$ python -q
>>> import numpy as np
>>> np.set_printoptions(precision=2, suppress=True, linewidth=140)
>>> feats = np.load("mat.npy")
>>> feats
array([[5., 1., 1.],
       [1., 5., 1.],
       [1., 1., 5.]])
>>> vals, V = np.linalg.eigh(feats)
>>> vec = np.array([2, 2, 3])
>>> np.linalg.eigvalsh(feats[1:, 1:])
array([4., 6.])
>>> V * np.abs(vals) @ V.T
array([[5., 1., 1.],
       [1., 5., 1.],
       [1., 1., 5.]])
>>> np.abs(feats).sum(axis=1).max(), round(np.abs(vals).max(), 2)
(np.float64(7.0), np.float64(7.0))
>>> vec = np.array([2, -2, 0])
>>> y = feats @ vec
>>> y
array([ 8., -8.,  0.])
>>> np.round(np.linalg.solve(feats, 4 * y), 2) + 0
array([ 8., -8.,  0.])
>>> np.round(np.linalg.solve(feats, feats[:, 1]), 2) + 0
array([0., 1., 0.])
>>> np.round(np.linalg.solve(feats.T, feats[1]), 2) + 0
array([0., 1., 0.])
>>> rng = np.random.default_rng(67537)
>>> z = rng.permutation(3)
>>> M2 = feats[:, z] * rng.choice([-1, 1], 3)
>>> M2
array([[-1.,  1.,  5.],
       [-1.,  5.,  1.],
       [-5.,  1.,  1.]])
>>> Uu, _, VT = np.linalg.svd(feats.T @ M2)
>>> np.round(np.linalg.lstsq(feats, M2)[0], 2) + 0
array([[ 0.,  0.,  1.],
       [ 0.,  1.,  0.],
       [-1.,  0.,  0.]])
>>> z
array([2, 1, 0])
>>> arr = np.loadtxt("data.csv", delimiter=",")
>>> arr
array([[1., 0., 0., 0.],
       [0., 9., 0., 0.],
       [0., 0., 6., 0.],
       [0., 0., 0., 5.]])
>>> vec = np.array([-4, -2, -3, -3])
>>> y = arr @ vec
>>> y
array([ -4., -18., -18., -15.])
>>> np.linalg.solve(arr, y)
array([-4., -2., -3., -3.])
>>> np.linalg.solve(arr, y + arr[:, 2])
array([-4., -2., -2., -3.])
>>> np.linalg.solve(arr, arr[:, 3])
array([0., 0., 0., 1.])
>>> vec = np.ones(4)
>>> for _ in range(6):
...     vec = arr @ vec
...     vec /= np.linalg.norm(vec)
...     print(round(vec @ arr @ vec, 2))
... 
7.49
8.25
8.66
8.85
8.94
8.97
>>> vec.round(2) + 0
array([0.  , 1.  , 0.09, 0.03])
>>> round(np.linalg.eigvalsh(arr)[-1], 2)
np.float64(9.0)
